$ python -q
>>> import numpy as np
>>> from numpy import linalg as LA
>>> np.set_printoptions(suppress=True, linewidth=200)
>>> M = np.load("arr.npy")
>>> M
array([[ 3.1,  1.6, -1. ,  0.4,  0.1,  0.2,  0.3,  1.3, -4.1,  0.4, -1. ],
       [ 1.3, -0.6, -1.4, -0.7,  0.5, -1.5,  0. ,  0.3, -5.7, -1.5, -0.1],
       [ 1.1,  0.5,  0.3,  0.3, -0.4,  1.5, -1.1, -1.1,  1.3,  0.5, -0.1],
       [-0.8, -0.1,  0.1,  1.2, -1.5, -0.5, -0.8, -2. ,  0.1,  0.2,  2.5],
       [ 2. ,  0.8, -0.6, -1.4, -0.5, -1.2, -0.8, -0.8, -2.2,  0.2,  1.1],
       [-1.2, -2.7,  0.5,  1.7, -0.4, -1.1, -0.2,  0.3,  1.9,  2.6,  0.1],
       [ 0.6,  1.9,  0.3, -1.1, -1.2,  0.3, -0.6, -0.6,  1. ,  0.7,  1.2],
       [ 0.2, -0.3,  1.2, -1.6,  0.4, -0.9,  1.5,  1. ,  5. ,  0.6,  1.3],
       [ 2.1, -0.7,  0.1,  1. , -0.3,  0.5, -0.8, -0.7,  0.5,  1. ,  0.3],
       [ 1.3,  0.8, -1.3, -1. ,  0.1, -0.8, -0.8,  0.4, -5.2,  0.1,  0.9],
       [ 0.1,  0.8,  0.3, -1. ,  1. ,  0.3, -0.7,  1.6,  1.1, -1.3, -1.2],
       [-2.2,  0.4, -1.6, -1.3, -0.3, -1.6, -0.2, -1.3, -6.5,  1.2,  0.6],
       [-0.3, -1.5,  0.5, -0.1,  1.4, -1. , -1. ,  0.6,  1.9,  1.6,  0. ],
       [-0.3, -0.7,  0.7, -0.8, -0.5, -0.5, -1.4, -0.2,  2.8, -1.6,  1.1],
       [ 0. ,  0.2,  0.1, -0.7,  0.7, -0.8, -0.7,  1. ,  0.3,  0.5,  1.4],
       [ 0.9,  1. , -0.2,  2.4,  1. ,  0. ,  1.8,  0.9, -0.8, -0.5,  0.4],
       [ 1.4, -1.5,  0.5, -0.8, -1.6,  0.3,  1.6,  0.9,  2. , -0.3,  1.1],
       [-0.9, -0.4,  0.1,  0.4, -0.3, -0.1,  0.4, -0.7,  0.6,  0.9, -0.5],
       [-0.4,  2.2,  0.6, -0.2,  1. ,  0.4,  0.9,  0.1,  2.4,  0.4,  0.2],
       [-0.2,  1.2,  0.8,  0.9,  1.2,  0. ,  0.1,  0. ,  3.1, -1. ,  0.9],
       [-0.2,  0.5, -0.6,  0.7,  0.6, -0.2, -1.2,  1.3, -2.5,  0.9,  0.7],
       [ 1. ,  0.5, -1.5,  0.4,  1.8,  0.7,  0.3,  0.9, -5.8, -0.6, -1.1],
       [ 0.7, -1. ,  2.3, -0.4,  2.2,  0.2, -1.8,  0.2,  9.1,  2.7,  1.7],
       [-0.2,  0.1, -1. ,  1.5,  1. , -0.6, -0.7, -0.6, -4. ,  2.1,  0.9],
       [ 0.5,  0.2,  2.9,  0.8,  0.7,  0.8,  0.2, -0.2, 11.6, -0.6,  0.7],
       [-0.8,  1.1, -0.5,  0.3, -0.3,  0.7,  0. ,  0.5, -2.1,  0.1, -0.8],
       [ 1.2,  0.2, -0.3,  1.1,  0.1, -0.6, -0.1,  0.3, -1. , -1.2, -0.7],
       [ 0.4, -0.8, -0.5, -0.2,  1.5, -0.4, -1. , -0.2, -2.1,  1. ,  1.8],
       [ 2.2,  0.9,  1. ,  1. , -0.7,  0.4,  0.4,  0.3,  4.1,  3. , -0.5],
       [-0.2,  2.8, -1.3,  0.4,  1. ,  0.5, -1.6,  1.4, -5.2,  0.6,  0.8],
       [ 1. ,  1.1, -0.6, -0.5,  1.4, -0.2,  0. ,  0.2, -2.5, -1.3, -0.8],
       [-0.8,  1.4,  1.3, -0.7, -0.7,  0.8, -1. , -1.2,  5.2,  0.4, -1. ],
       [-0.3,  0.1,  0.4,  0.5, -0.6, -0.1,  0.6, -0.2,  1.5,  1.2,  0.8],
       [ 1.7, -0.6,  0. ,  0.2,  0.3,  0.1, -2.5,  0.9,  0. , -0.5, -1.3],
       [-1.1,  0.1, -1. , -0.1,  1.1, -0.6,  0.2, -1.2, -4. ,  0.3,  0.3],
       [ 0.4, -0.6,  3.4,  1. ,  1.7, -0.4, -1.1, -0.4, 13.6, -0.7,  0.4],
       [ 0.3, -0.4,  0. ,  0.6, -1.5,  1. ,  0.2,  0.5,  0. ,  0.3,  0.1],
       [-1.2,  1.9,  0.9,  1.5, -0.5,  0.3,  1.4,  0.3,  3.5, -0.4, -1.9],
       [-0.1, -0.8, -0.1,  0. ,  0.5, -0.7,  1.6,  0.8, -0.6,  0.4, -0.7],
       [-2.2, -0.7,  1.9, -1.4, -0.2,  0.5, -0.3,  0.8,  7.4, -0.6,  1.4],
       [-0.9,  1.2, -0.2,  0.5,  0.1, -2.1, -0.2,  0.8, -0.7, -0.8,  0.3]])
>>> print(LA.matrix_rank(M, rtol=0.1))
10
>>> LA.cond(M) > 100
np.True_
>>> [round(float(x), 1) for x in LA.svd(M, compute_uv=False)[:3]]
[29.6, 8.7, 8.0]
